>>> import numpy as np
>>> np.set_printoptions(precision=3, suppress=True, linewidth=120, legacy="1.25")
>>> rnd = lambda a: np.round(a, 3) + 0
>>> A = np.abs(np.array([[4, 4, 0], [3, 2, 4], [5, 5, 4]])) + np.eye(3)
>>> A = A / A.sum(axis=1, keepdims=True)
>>> print(rnd(A))
[[0.556 0.444 0.   ]
 [0.3   0.3   0.4  ]
 [0.333 0.333 0.333]]
>>> # rows sum to 1
>>> q, R = np.linalg.qr(A)
>>> print(rnd(np.abs(np.diag(R))))
[0.714 0.07  0.074]
>>> print(rnd(R))
[[-0.714 -0.628 -0.324]
 [ 0.    -0.07  -0.401]
 [ 0.     0.    -0.074]]
>>> print(rnd(q))
[[-0.778  0.628  0.   ]
 [-0.42  -0.521 -0.743]
 [-0.467 -0.578  0.669]]
>>> print(q.shape, R.shape)
(3, 3) (3, 3)
>>> print(np.allclose(R.T @ R, A.T @ A))
True
>>> print(rnd(abs(R[0, 0])), rnd(np.linalg.norm(A[:, 0])))
0.714 0.714
>>> print(rnd(np.trace(q @ q.T)))
3.0
>>> print(rnd(q.T @ q))
[[1. 0. 0.]
 [0. 1. 0.]
 [0. 0. 1.]]
>>> X = np.load("case13.npy")
>>> print(X)
[[-1.11  -0.515 -1.352]
 [-1.043 -0.488 -1.263]
 [-0.413 -0.175 -0.537]
 [ 0.361  0.23   0.554]
 [ 3.797  1.884  4.659]
 [ 6.706  3.375  8.385]
 [ 6.805  3.449  8.435]
 [ 2.213  1.121  2.549]
 [-1.371 -0.792 -1.719]
 [-2.414 -1.149 -3.041]
 [-0.413 -0.184 -0.547]]
>>> Xc = (X - X.mean(axis=0)) / X.std(axis=0)
>>> print(rnd(Xc.std(axis=0)))
[1. 1. 1.]
>>> b = np.linalg.lstsq(np.delete(Xc, 0, axis=1), Xc[:, 0])[0]
>>> print(np.abs(b).argmax())
1
>>> print(rnd(1 - np.var(Xc[:, 0] - np.delete(Xc, 0, axis=1) @ b)))
1.0
>>> m1 = np.loadtxt("a.csv", delimiter=",")
>>> print(m1)
[[-0.917 -6.173 -0.731]
 [ 0.723  1.649  0.068]
 [-0.367  0.117 -0.491]
 [ 0.421 -0.804 -0.256]
 [ 0.601  3.395  0.157]
 [-0.888 -5.856 -0.412]
 [ 0.047  1.121  0.047]
 [-0.359 -1.428 -0.337]
 [ 0.963  5.704  0.867]
 [ 0.458 -1.989 -0.542]
 [ 0.088 -1.131 -0.269]
 [ 0.836  2.977  0.788]
 [-0.723 -3.537 -0.113]
 [-0.298  1.663  0.457]
 [-0.618 -3.583 -0.622]
 [-0.084 -0.152 -0.187]
 [ 0.337  5.745  1.   ]
 [-0.592 -4.892 -0.78 ]
 [-0.101 -2.176 -0.314]
 [-0.067 -2.721 -0.079]
 [ 1.081  4.043  0.791]]
>>> proj = m1 @ np.linalg.solve(m1.T @ m1, m1.T)
>>> print(np.allclose(proj @ proj, proj))
True
>>> print(rnd(proj @ m1[:, 2]))
[-0.731  0.068 -0.491 -0.256  0.157 -0.412  0.047 -0.337  0.867 -0.542 -0.269  0.788 -0.113  0.457 -0.622 -0.187  1.
 -0.78  -0.314 -0.079  0.791]
>>> print(rnd(np.linalg.eigvalsh(proj)))
[0. 0. 0. 0. 0. 0. 0. 0. 0. 0. 0. 0. 0. 0. 0. 0. 0. 0. 1. 1. 1.]
>>> cov = np.cov(m1, rowvar=False)
>>> print(rnd(np.polyfit(m1[:, 0], m1[:, 1], 1)))
[ 4.755 -0.505]
>>> print(rnd(m1.std(axis=0)))
[0.595 3.435 0.527]
>>> print(np.argsort(-m1.std(axis=0).round(6), kind="stable"))
[1 0 2]
>>> print(np.argwhere(np.triu(np.abs(np.corrcoef(m1.T)) > 0.8, 1)))
[[0 1]
 [1 2]]
>>> print(np.median(m1, axis=0))
[-0.067 -0.804 -0.187]
>>> print(rnd(cov))
[[ 0.372  1.767  0.233]
 [ 1.767 12.386  1.682]
 [ 0.233  1.682  0.292]]
>>> E = np.load("dump.npy")
>>> print(E)
[[0 1 0]
 [0 0 0]
 [0 0 0]
 [7 0 0]]
>>> rk = np.linalg.matrix_rank(E)
>>> print(rk)
2
>>> N = np.linalg.svd(E)[2][rk:].T
>>> print([int(np.linalg.matrix_rank(E[:, :j + 1])) for j in range(3)])
[1, 2, 2]
>>> print([int(np.linalg.matrix_rank(np.delete(E, i, axis=0))) for i in range(4)])
[1, 2, 2, 1]
>>> print([round(float(x), 3) for x in np.linalg.svd(E, compute_uv=False)[:3]])
[7.0, 1.0, 0.0]
>>> print(rnd(np.linalg.norm(E, 2) / np.linalg.norm(E)))
0.99
>>> print(np.linalg.cond(E) > 100)
True
>>> r0 = np.array([-1, -3, -2])
>>> rng = np.random.default_rng(55)
>>> J = np.outer(rng.normal(size=15), r0) + 0.05 * rng.normal(size=(15, 3))
>>> print(rnd(J))
[[-0.914 -2.471 -1.682]
 [ 2.911  8.985  5.986]
 [ 0.289  0.884  0.629]
 [-1.529 -4.407 -2.835]
 [ 1.262  3.795  2.5  ]
 [ 0.034 -0.209 -0.042]
 [-1.448 -4.436 -2.913]
 [ 1.157  3.513  2.445]
 [-0.739 -2.374 -1.685]
 [-1.795 -5.664 -3.744]
 [-0.526 -1.317 -1.004]
 [-1.583 -4.88  -3.239]
 [ 0.095  0.437  0.275]
 [ 0.341  1.283  0.837]
 [-0.535 -1.342 -0.996]]
>>> w1 = np.array([[1, 0, 2], [1, 0, 3], [0, 2, 2]])
>>> b = np.array([1, -2, -1])
>>> hid = np.maximum(J @ w1 + b, 0)
>>> print((hid > 0).astype(int))
[[0 0 0]
 [1 1 1]
 [1 0 1]
 [0 0 0]
 [1 1 1]
 [1 0 0]
 [0 0 0]
 [1 1 1]
 [0 0 0]
 [0 0 0]
 [0 0 0]
 [0 0 0]
 [1 0 1]
 [1 0 1]
 [0 0 0]]
>>> print(rnd((hid > 0).mean(axis=0)))
[0.467 0.2   0.4  ]
>>> print(np.linalg.matrix_rank(hid))
3
>>> C = np.array([[0, 1], [2, 1], [1, 0]])
>>> print(w1 @ C)
[[2 1]
 [3 1]
 [6 2]]
>>> print((hid @ C).round(6).argmax(axis=1))
[0 0 0 0 0 1 0 0 0 0 0 0 1 0 0]
>>> out = np.array([[6, -6], [-9, -9], [0, -9]])
>>> print(np.vstack([J, out.T]).shape)
(17, 3)
>>> proj = J @ np.linalg.solve(J.T @ J, J.T)
>>> print(rnd(proj @ J[:, 1]))
[-2.471  8.985  0.884 -4.407  3.795 -0.209 -4.436  3.513 -2.374 -5.664 -1.317 -4.88   0.437  1.283 -1.342]
>>> print(rnd(np.trace(proj)))
3.0
>>> out = np.c_[m1[:, :2] @ np.array([[0, 2], [2, 0]]), np.array([-1, -2, 1, -2, 1, 2, 1, -3, 2, -2, -2, 0, 0, -3, -1, -2, 3, -1, 1, 0, 0])]
>>> print(out)
[[-12.346  -1.834  -1.   ]
 [  3.298   1.446  -2.   ]
 [  0.234  -0.734   1.   ]
 [ -1.608   0.842  -2.   ]
 [  6.79    1.202   1.   ]
 [-11.712  -1.776   2.   ]
 [  2.242   0.094   1.   ]
 [ -2.856  -0.718  -3.   ]
 [ 11.408   1.926   2.   ]
 [ -3.978   0.916  -2.   ]
 [ -2.262   0.176  -2.   ]
 [  5.954   1.672   0.   ]
 [ -7.074  -1.446   0.   ]
 [  3.326  -0.596  -3.   ]
 [ -7.166  -1.236  -1.   ]
 [ -0.304  -0.168  -2.   ]
 [ 11.49    0.674   3.   ]
 [ -9.784  -1.184  -1.   ]
 [ -4.352  -0.202   1.   ]
 [ -5.442  -0.134   0.   ]
 [  8.086   2.162   0.   ]]
>>> print(rnd(np.linalg.lstsq(m1, out[:, 0])[0]))
[0. 2. 0.]
>>> print(rnd(np.linalg.norm(np.linalg.qr(m1)[0].T @ out, axis=0) ** 2 / ((out ** 2).sum(axis=0) + 1e-12)))
[1.    1.    0.213]
>>> print(np.linalg.matrix_rank(np.c_[m1, out]))
4
>>> out = J / np.sqrt((J ** 2).mean(axis=1, keepdims=True))
>>> print(rnd(out[9]))
[-0.443 -1.397 -0.923]
>>> print(rnd(np.linalg.norm(out, axis=1)))
[1.732 1.732 1.732 1.732 1.732 1.732 1.732 1.732 1.732 1.732 1.732 1.732 1.732 1.732 1.732]
>>> K = np.load("x.npy")
>>> print(K)
[[ 1. -1. -4. -2.]
 [ 2. -2.  0.  5.]
 [ 0.  0.  0.  1.]
 [ 0.  0.  2.  1.]]
>>> r0 = np.array([3, 0])
>>> print(np.polyval(r0, K[1]))
[ 6. -6.  0. 15.]
>>> print(np.correlate(K[1], K[2], "full"))
[ 2. -2.  0.  5.  0.  0.  0.]
>>> print(np.array([np.convolve(row, r0, "same") for row in K]))
[[  3.  -3. -12.  -6.]
 [  6.  -6.   0.  15.]
 [  0.   0.   0.   3.]
 [  0.   0.   6.   3.]]
>>> left, s, VT = np.linalg.svd(K)
>>> print(rnd(s))
[6.233 4.66  0.66  0.   ]
>>> out = left[:, :3] @ np.diag(s[:3]) @ VT[:3]
>>> print(rnd(out))
[[ 1. -1. -4. -2.]
 [ 2. -2.  0.  5.]
 [ 0.  0.  0.  1.]
 [ 0.  0.  2.  1.]]
>>> print(rnd(np.linalg.norm(K - out, 2)), rnd(s[3]))
0.0 0.0
>>> print(rnd(np.linalg.norm(K, 2) / np.linalg.norm(K)))
0.798
>>> print(np.linalg.cond(K) > 100)
True
>>> mat = np.array([[-7, -5, 9, -1], [-5, -7, -5, 9], [9, -5, -7, -5], [-1, 9, -5, -7]])
>>> # symmetric, so the eigenvalues are real
>>> proj = np.triu(np.array([[4, 1, 1, 5], [4, 2, 0, 4], [2, 4, 2, 0], [2, 0, 3, 5]]), 1) + np.eye(4)
>>> out = proj @ mat @ np.linalg.inv(proj)
>>> print(rnd(np.linalg.det(out)))
-14720.0
>>> print(proj @ mat - mat @ proj)
[[ -1.  40. -30.  24.]
 [ -4.  41. -15.  25.]
 [  0.  -9.  -9. -25.]
 [  0.   1.   1. -31.]]
>>> print(np.trace(out), np.trace(mat))
-28.0 -28
>>> left, s, VT = np.linalg.svd(m1)
>>> print(rnd(s))
[16.137  1.581  1.107]
>>> out = left[:, :1] @ np.diag(s[:1]) @ VT[:1]
>>> print(np.linalg.matrix_rank(out))
1
>>> print(rnd(np.linalg.norm(m1 - out) / np.linalg.norm(m1)))
0.119
>>> vals, evecs = np.linalg.eigvalsh(mat)
Traceback (most recent call last):
  File "<python-input-97>", line 1, in <module>
    vals, evecs = np.linalg.eigvalsh(mat)
    ^^^^^^^^^^^
ValueError: too many values to unpack (expected 2)
>>> vals, evecs = np.linalg.eigh(mat)
>>> print(np.abs(evecs[:, -1]).round(6).argmax())
1
>>> print(rnd(np.linalg.svd(mat, compute_uv=False)))
[18.142 14.472 10.142  5.528]
>>> print(rnd(vals))
[-18.142 -14.472  -5.528  10.142]
>>> print(rnd(np.linalg.eigvalsh(mat @ mat)))
[ 30.557 102.863 209.443 329.137]
>>> print(rnd(evecs.T @ evecs))
[[1. 0. 0. 0.]
 [0. 1. 0. 0.]
 [0. 0. 1. 0.]
 [0. 0. 0. 1.]]
>>> print(rnd(evecs @ np.diag(vals) @ evecs.T))
[[-7. -5.  9. -1.]
 [-5. -7. -5.  9.]
 [ 9. -5. -7. -5.]
 [-1.  9. -5. -7.]]
>>> print((vals > 1e-8).sum(), (vals < -1e-8).sum())
1 3
>>> print(rnd(np.linalg.eigvalsh(mat + 4 * np.eye(4))))
[-14.142 -10.472  -1.528  14.142]
>>> print(np.unique(vals.round(6) + 0, return_counts=True)[1])
[1 1 1 1]
>>> r0 = np.array([1, -3, 1])
>>> data = np.outer(rng.normal(size=27), r0) + 0.02 * rng.normal(size=(27, 3))
>>> print(rnd(data))
[[-0.644  1.966 -0.672]
 [-1.826  5.445 -1.842]
 [-1.626  4.923 -1.619]
 [ 0.493 -1.577  0.575]
 [ 2.564 -7.56   2.505]
 [-0.505  1.555 -0.497]
 [-0.214  0.487 -0.16 ]
 [-0.229  0.6   -0.17 ]
 [ 1.175 -3.514  1.2  ]
 [ 2.55  -7.695  2.541]
 [ 0.49  -1.499  0.502]
 [-0.032  0.101 -0.025]
 [ 1.143 -3.471  1.136]
 [ 0.875 -2.546  0.848]
 [-0.108  0.324 -0.121]
 [ 0.23  -0.653  0.189]
 [-0.769  2.302 -0.787]
 [ 0.211 -0.694  0.229]
 [-1.261  3.922 -1.299]
 [ 1.608 -4.832  1.606]
 [ 1.594 -4.838  1.593]
 [-2.059  6.178 -2.09 ]
 [-2.062  6.174 -2.017]
 [-0.819  2.483 -0.811]
 [-0.13   0.293 -0.09 ]
 [ 1.21  -3.471  1.153]
 [-0.35   1.052 -0.346]]
>>> lab = rng.permutation(3)
>>> out = data[:, lab] * rng.choice([-1, 1], 3)
>>> print(rnd(out))
[[-0.644 -1.966  0.672]
 [-1.826 -5.445  1.842]
 [-1.626 -4.923  1.619]
 [ 0.493  1.577 -0.575]
 [ 2.564  7.56  -2.505]
 [-0.505 -1.555  0.497]
 [-0.214 -0.487  0.16 ]
 [-0.229 -0.6    0.17 ]
 [ 1.175  3.514 -1.2  ]
 [ 2.55   7.695 -2.541]
 [ 0.49   1.499 -0.502]
 [-0.032 -0.101  0.025]
 [ 1.143  3.471 -1.136]
 [ 0.875  2.546 -0.848]
 [-0.108 -0.324  0.121]
 [ 0.23   0.653 -0.189]
 [-0.769 -2.302  0.787]
 [ 0.211  0.694 -0.229]
 [-1.261 -3.922  1.299]
 [ 1.608  4.832 -1.606]
 [ 1.594  4.838 -1.593]
 [-2.059 -6.178  2.09 ]
 [-2.062 -6.174  2.017]
 [-0.819 -2.483  0.811]
 [-0.13  -0.293  0.09 ]
 [ 1.21   3.471 -1.153]
 [-0.35  -1.052  0.346]]
>>> left, _, VT = np.linalg.svd(data.T @ out)
>>> print(rnd(np.linalg.lstsq(data, out)[0]))
[[ 1.  0.  0.]
 [ 0. -1.  0.]
 [ 0.  0. -1.]]
>>> d = np.linalg.norm(data[:, None] - data[None], axis=-1)
>>> print((d + 1e9 * np.eye(27)).round(6).argmin(axis=1))
[16  2  1 10  9  0  7  6 25  4  3 24 25 12 24 17 23 15  2 20 19 22 21 16 14 12  7]
>>> print(np.unravel_index(d.round(6).argmax(), d.shape))
(9, 21)
>>> print(d.shape)
(27, 27)
>>> print(d.mean(axis=1).argmax())
9
>>> Xc = data - data.mean(axis=1)
Traceback (most recent call last):
  File "<python-input-121>", line 1, in <module>
    Xc = data - data.mean(axis=1)
         ~~~~~^~~~~~~~~~~~~~~~~~~
ValueError: operands could not be broadcast together with shapes (27,3) (27,) 
>>> Xc = data - data.mean(axis=0)
>>> left, s, VT = np.linalg.svd(Xc, full_matrices=False)
>>> print(rnd((s ** 2).sum() ** 2 / (s ** 4).sum()))
1.0
>>> print(rnd(np.abs(VT[-1])))
[0.431 0.411 0.803]
>>> print(rnd(Xc.mean(axis=0)))
[0. 0. 0.]
>>> print(np.abs(VT[0]).argmax())
1
